In [1]: import numpy as np

In [2]: np.set_printoptions(suppress=True, linewidth=100)

In [3]: def tidy(a):
   ...:     return np.round(a, 3) + 0
   ...: 

In [4]: W0 = np.diag(5 * np.array([-1, 2, 3, -1])) + np.array([[-2, -5, -3, -4], [4, -4, 0, 0], [-1, 2, 3, -3], [2, -2, -3, 3]])

In [5]: W0
Out[5]: 
array([[-7, -5, -3, -4],
       [ 4,  6,  0,  0],
       [-1,  2, 18, -3],
       [ 2, -2, -3, -2]])

In [6]: f = np.array([-1, 2, -2, -2])

In [7]: M2 = W0 + np.outer(f, np.eye(4)[0])

In [8]: np.linalg.matrix_rank(np.linalg.inv(M2) - np.linalg.inv(W0), tol=1e-8)
Out[8]: np.int64(1)

In [9]: M2
Out[9]: 
array([[-8., -5., -3., -4.],
       [ 6.,  6.,  0.,  0.],
       [-3.,  2., 18., -3.],
       [ 0., -2., -3., -2.]])

In [10]: tidy(np.linalg.det(M2) / np.linalg.det(W0)), tidy(1 + np.linalg.solve(W0, f)[0])
Out[10]: (np.float64(0.634), np.float64(0.634))

In [11]: np.linalg.matrix_rank(M2 - W0)
Out[11]: np.int64(1)

In [12]: Q, R = np.linalg.qr(M2)

In [13]: tidy(Q @ R)
Out[13]: 
array([[-8., -5., -3., -4.],
       [ 6.,  6.,  0.,  0.],
       [-3.,  2., 18., -3.],
       [ 0., -2., -3., -2.]])

In [14]: tidy(Q.T @ Q)
Out[14]: 
array([[1., 0., 0., 0.],
       [0., 1., 0., 0.],
       [0., 0., 1., 0.],
       [0., 0., 0., 1.]])

In [15]: tidy(np.abs(np.diag(R)))
Out[15]: array([10.44 ,  4.904,  9.584,  3.265])

In [16]: tidy(R)
Out[16]: 
array([[ 10.44 ,   6.705,  -2.873,   3.927],
       [  0.   ,  -4.904, -15.553,   1.699],
       [  0.   ,   0.   ,  -9.584,  -0.178],
       [  0.   ,   0.   ,   0.   ,  -3.265]])

In [17]: tidy(np.prod(np.diag(R))), tidy(np.linalg.det(R))
Out[17]: (np.float64(-1602.0), np.float64(-1602.0))

In [18]: tidy(np.sort(np.linalg.eigvals(R)))
Out[18]: array([-9.584, -4.904, -3.265, 10.44 ])

In [19]: [int(np.linalg.matrix_rank(np.linalg.matrix_power(R, p))) for p in range(1, 5)]
Out[19]: [4, 4, 4, 4]

In [20]: arr = np.loadtxt("case11.csv", delimiter=",")

In [21]: arr
Out[21]: 
array([[2., 2., 0.],
       [2., 0., 2.],
       [0., 2., 0.]])

In [22]: vals, V = np.linalg.eigh(arr)

In [23]: tidy(np.linalg.eigvalsh(arr + 5 * np.eye(3)))
Out[23]: array([2.506, 5.89 , 8.604])

In [24]: tidy(vals.sum()), np.trace(arr)
Out[24]: (np.float64(2.0), np.float64(2.0))

In [25]: np.unique(vals.round(6) + 0, return_counts=True)[1]
Out[25]: array([1, 1, 1])

In [26]: tidy(vals)
Out[26]: array([-2.494,  0.89 ,  3.604])

In [27]: (vals > 1e-8).sum(), (vals < -1e-8).sum()
Out[27]: (np.int64(2), np.int64(1))

In [28]: tidy(np.linalg.svd(arr, compute_uv=False))
Out[28]: array([3.604, 2.494, 0.89 ])

In [29]: M2 = np.array([[1, 2], [-2, -1], [2, -2]])

In [30]: np.vstack([arr, M2.T]).shape
Out[30]: (5, 3)

In [31]: np.einsum("ik,kj->ij", arr, M2)
Out[31]: 
array([[-2.,  2.],
       [ 6.,  0.],
       [-4., -2.]])

In [32]: M2.T @ arr.T
Out[32]: 
array([[-2.,  6., -4.],
       [ 2.,  0., -2.]])

In [33]: np.einsum("ij->j", arr)
Out[33]: array([4., 4., 2.])

In [34]: M2 @ arr
---------------------------------------------------------------------------
ValueError                                Traceback (most recent call last)
Cell In[34], line 1
----> 1 M2 @ arr

ValueError: matmul: Input operand 1 has a mismatch in its core dimension 0, with gufunc signature (n?,k),(k,m?)->(n?,m?) (size 3 is different from 2)

In [35]: np.einsum("ik,kj->ji", arr, M2)
Out[35]: 
array([[-2.,  6., -4.],
       [ 2.,  0., -2.]])

In [36]: np.linalg.matrix_rank(np.vstack([arr, M2.T]))
Out[36]: np.int64(3)

In [37]: W1 = np.array([[-3, 0, 2], [-1, -3, 0], [-1, 2, -2]])

In [38]: beta = np.array([3, 3, -2])

In [39]: hid = np.maximum(arr @ W1 + beta, 0)

In [40]: (hid > 0).astype(int)
Out[40]: 
array([[0, 0, 1],
       [0, 1, 0],
       [1, 0, 0]])

In [41]: tidy((hid > 0).mean(axis=0))
Out[41]: array([0.333, 0.333, 0.333])

In [42]: np.linalg.matrix_rank(hid)
Out[42]: np.int64(3)

In [43]: cent = np.array([[0, -2], [1, -2], [0, -2]])

In [44]: hid @ cent
Out[44]: 
array([[  0.,  -4.],
       [  7., -14.],
       [  0.,  -2.]])

In [45]: vals, V = np.linalg.eig(arr)

In [46]: tidy(np.sort(np.linalg.eigvals(np.linalg.inv(arr))))
Out[46]: array([-0.401,  0.277,  1.123])

In [47]: tidy(np.sort(np.linalg.eigvals(arr @ arr)))
Out[47]: array([ 0.792,  6.22 , 12.988])

In [48]: tidy(np.prod(vals))
Out[48]: np.float64(-8.0)

In [49]: tidy(np.sort(np.linalg.eigvals(arr.T)))
Out[49]: array([-2.494,  0.89 ,  3.604])

In [50]: U, sig, Vh = np.linalg.svd(arr, full_matrices=False)

In [51]: U.shape, sig.shape, Vh.shape
Out[51]: ((3, 3), (3,), (3, 3))

In [52]: tidy(U.T @ U)
Out[52]: 
array([[1., 0., 0.],
       [0., 1., 0.],
       [0., 0., 1.]])

In [53]: tidy(np.sqrt((sig ** 2).sum())), tidy(np.linalg.norm(arr))
Out[53]: (np.float64(4.472), np.float64(4.472))

In [54]: tidy(U.T @ arr @ Vh.T)
Out[54]: 
array([[3.604, 0.   , 0.   ],
       [0.   , 2.494, 0.   ],
       [0.   , 0.   , 0.89 ]])

In [55]: tidy(np.abs(Vh[0]))
Out[55]: array([0.737, 0.591, 0.328])

In [56]: np.abs(U[:, 0]).round(6).argmax()
Out[56]: np.int64(0)

In [57]: tidy(Vh @ Vh.T)
Out[57]: 
array([[1., 0., 0.],
       [0., 1., 0.],
       [0., 0., 1.]])

In [58]: tidy(sig)
Out[58]: array([3.604, 2.494, 0.89 ])

In [59]: tidy(sig / sig[0])
Out[59]: array([1.   , 0.692, 0.247])

In [60]: np.allclose(U * sig @ Vh, arr)
Out[60]: True

In [61]: A = np.loadtxt("out14.csv", delimiter=",")

In [62]: A
Out[62]: 
array([[-0.2  , -0.5  , -1.062],
       [ 1.   ,  0.1  ,  0.235],
       [ 0.8  ,  1.1  ,  2.172],
       [-0.4  , -0.5  , -0.984],
       [-2.   ,  1.9  ,  3.837],
       [-1.4  , -0.5  , -0.936],
       [ 1.6  ,  1.7  ,  3.344],
       [ 0.4  ,  0.   , -0.056],
       [ 1.7  , -0.2  , -0.253],
       [-0.8  ,  2.7  ,  5.377],
       [ 0.9  ,  1.1  ,  2.188],
       [ 1.5  , -0.3  , -0.606],
       [-1.9  ,  0.1  ,  0.174],
       [ 0.   ,  0.   ,  0.04 ],
       [-0.9  , -1.1  , -2.1  ]])

In [63]: x = np.array([0, 0, 0, 2])

In [64]: target = W0 @ x

In [65]: target
Out[65]: array([-8,  0, -6, -4])

In [66]: tidy(np.linalg.solve(W0, target + W0[:, 1]))
Out[66]: array([0., 1., 0., 2.])

In [67]: tidy(np.linalg.solve(W0, target))
Out[67]: array([0., 0., 0., 2.])

In [68]: tidy(np.linalg.solve(W0, W0[:, 2]))
Out[68]: array([0., 0., 1., 0.])

In [69]: tidy(np.linalg.solve(W0, -2 * target))
Out[69]: array([ 0.,  0.,  0., -4.])

In [70]: Ac = A - A.mean(axis=0)

In [71]: U, sig, Vh = np.linalg.svd(Ac, full_matrices=False)

In [72]: tidy(sig ** 2 / (sig ** 2).sum())
Out[72]: array([0.788, 0.212, 0.   ])

In [73]: tidy(Ac.mean(axis=0))
Out[73]: array([0., 0., 0.])

In [74]: tidy(Vh[0] * np.sign(Vh[0, np.abs(Vh[0]).argmax()]))
Out[74]: array([-0.015,  0.451,  0.893])

In [75]: tidy(sig)
Out[75]: array([8.935, 4.638, 0.094])

In [76]: Ac = (A - A.mean(axis=0)) / A.std(axis=0)

In [77]: Ac.std(axis=0)
Out[77]: array([1., 1., 1.])

In [78]: np.argwhere(np.abs(Ac) > 2)
Out[78]: 
array([[9, 1],
       [9, 2]])

In [79]: beta = np.linalg.lstsq(np.delete(Ac, 2, axis=1), Ac[:, 2])[0]

In [80]: np.abs(beta).argmax()
Out[80]: np.int64(1)

In [81]: tidy(1 - np.var(Ac[:, 2] - np.delete(Ac, 2, axis=1) @ beta))
Out[81]: np.float64(0.999)

In [82]: tidy(beta)
Out[82]: array([-0.002,  1.   ])

In [83]: f = np.array([0, 3, 0])

In [84]: tidy(np.convolve(A[11], f))
Out[84]: array([ 0.   ,  4.5  , -0.9  , -1.818,  0.   ])

In [85]: tidy(np.polyval(f, A[11]))
Out[85]: array([ 4.5  , -0.9  , -1.818])

In [86]: tidy(np.correlate(A[11], A[14], "full"))
Out[86]: array([-3.15 , -1.02 ,  0.253,  0.937,  0.545])

In [87]: proj = A @ np.linalg.solve(A.T @ A, A.T)

In [88]: tidy(np.trace(proj))
Out[88]: np.float64(3.0)

In [89]: tidy(proj @ A[:, 2])
Out[89]: 
array([-1.062,  0.235,  2.172, -0.984,  3.837, -0.936,  3.344, -0.056, -0.253,  5.377,  2.188,
       -0.606,  0.174,  0.04 , -2.1  ])

In [90]: tidy(np.linalg.eigvalsh(proj))
Out[90]: array([0., 0., 0., 0., 0., 0., 0., 0., 0., 0., 0., 0., 1., 1., 1.])
